$ ipython --no-banner

In [1]: import numpy as np

In [2]: from numpy import linalg as LA

In [3]: np.set_printoptions(suppress=True, linewidth=140)

In [4]: X = np.loadtxt("block6.csv", delimiter=",")

In [5]: print(X.round(2))
[[-0.42 -0.75  0.03 -0.5 ]
 [ 0.68 -0.02  0.52 -0.51]
 [ 0.59 -0.44 -0.66  0.13]
 [ 0.08 -0.49  0.54  0.68]]

In [6]: # columns are unit length and at right angles

In [7]: rng = np.random.default_rng(87)

In [8]: labels = rng.permutation(4)

In [9]: print(labels)
[1 3 2 0]

In [10]: Y = X[labels][:, labels]

In [11]: print(round(float(np.trace(Y)), 2))
-0.42

In [12]: print(np.round(LA.det(Y), 2), round(float(LA.det(X[labels])), 2))
-1.0 -1.0

In [13]: print(np.round(np.sort(np.abs(LA.eigvals(Y))), 2))
[1. 1. 1. 1.]

In [14]: r0 = np.array([-1, -3, -3, -3])

In [15]: Y = X + np.outer(r0, np.eye(4)[2])

In [16]: print(LA.matrix_rank(Y - X))
1

In [17]: print(LA.matrix_rank(LA.inv(Y) - LA.inv(X), tol=1e-8))
1

In [18]: print(Y.round(2))
[[-0.42 -0.75 -0.97 -0.5 ]
 [ 0.68 -0.02 -2.48 -0.51]
 [ 0.59 -0.44 -3.66  0.13]
 [ 0.08 -0.49 -2.46  0.68]]

In [19]: Y = X + rng.integers(-2, 3, (4, 2)) @ rng.integers(-2, 3, (2, 4))

In [20]: print(Y.round(2))
[[-2.42  0.25  0.03  0.5 ]
 [ 4.68 -0.02  1.52 -2.51]
 [ 0.59 -2.44 -1.66  0.13]
 [ 0.08 -4.49 -1.46  0.68]]

In [21]: print(np.round(LA.svd(Y - X, compute_uv=False), 2) + 0)
[5.1 5.1 0.  0. ]

In [22]: print(LA.matrix_rank(Y - X, tol=1e-8))
2

In [23]: K = np.loadtxt("mat.csv", delimiter=",")

In [24]: print(K)
[[ 0.4 -1.1  0.6  0.1]
 [-0.8  0.7 -0.4  2.1]
 [-0.5  0.6  0.7  2.3]
 [-0.4 -1.8 -0.2  0.1]
 [-0.1  1.  -0.6  1.1]
 [ 0.8  1.7  0.1 -1.6]
 [-1.7  0.  -0.6  0.5]
 [ 1.6  2.   0.2  0.9]
 [ 1.3 -0.6 -0.7 -0.4]
 [ 0.3 -0.6  0.9  0.8]
 [-1.5  0.  -0.5 -0.7]
 [ 0.6  0.5  0.5 -1.4]
 [ 0.4 -1.2  1.  -0.5]
 [-1.2 -5.7 -1.2 -0.9]
 [-2.2 -1.4 -1.6  1.2]
 [ 0.5  1.9 -2.   0.6]
 [ 0.  -0.2 -0.5 -0.2]
 [-1.9 -2.2 -0.6  0.2]
 [-2.7  1.4  0.7  0.2]
 [-0.5 -0.1  1.5 -0.5]
 [-1.3  0.7 -0.4  0.9]
 [-0.1 -0.1 -1.1 -0.7]]

In [25]: x0 = np.array([2, -2, 0, 0])

In [26]: print(LA.norm(K @ x0) <= LA.norm(K, 2) * LA.norm(x0) + 1e-9)
True

In [27]: print(np.sign((K @ x0).round(6)))
[ 1. -1. -1.  1. -1. -1. -1. -1.  1.  1. -1.  1.  1.  1. -1. -1.  1.  1. -1. -1. -1.  0.]

In [28]: print(K * x0)
[[ 0.8  2.2  0.   0. ]
 [-1.6 -1.4 -0.   0. ]
 [-1.  -1.2  0.   0. ]
 [-0.8  3.6 -0.   0. ]
 [-0.2 -2.  -0.   0. ]
 [ 1.6 -3.4  0.  -0. ]
 [-3.4 -0.  -0.   0. ]
 [ 3.2 -4.   0.   0. ]
 [ 2.6  1.2 -0.  -0. ]
 [ 0.6  1.2  0.   0. ]
 [-3.  -0.  -0.  -0. ]
 [ 1.2 -1.   0.  -0. ]
 [ 0.8  2.4  0.  -0. ]
 [-2.4 11.4 -0.  -0. ]
 [-4.4  2.8 -0.   0. ]
 [ 1.  -3.8 -0.   0. ]
 [ 0.   0.4 -0.  -0. ]
 [-3.8  4.4 -0.   0. ]
 [-5.4 -2.8  0.   0. ]
 [-1.   0.2  0.  -0. ]
 [-2.6 -1.4 -0.   0. ]
 [-0.2  0.2 -0.  -0. ]]

In [29]: print(np.round((K * x0).sum(axis=1), 2))
[ 3.  -3.  -2.2  2.8 -2.2 -1.8 -3.4 -0.8  3.8  1.8 -3.   0.2  3.2  9.  -1.6 -2.8  0.4  0.6 -8.2 -0.8 -4.   0. ]
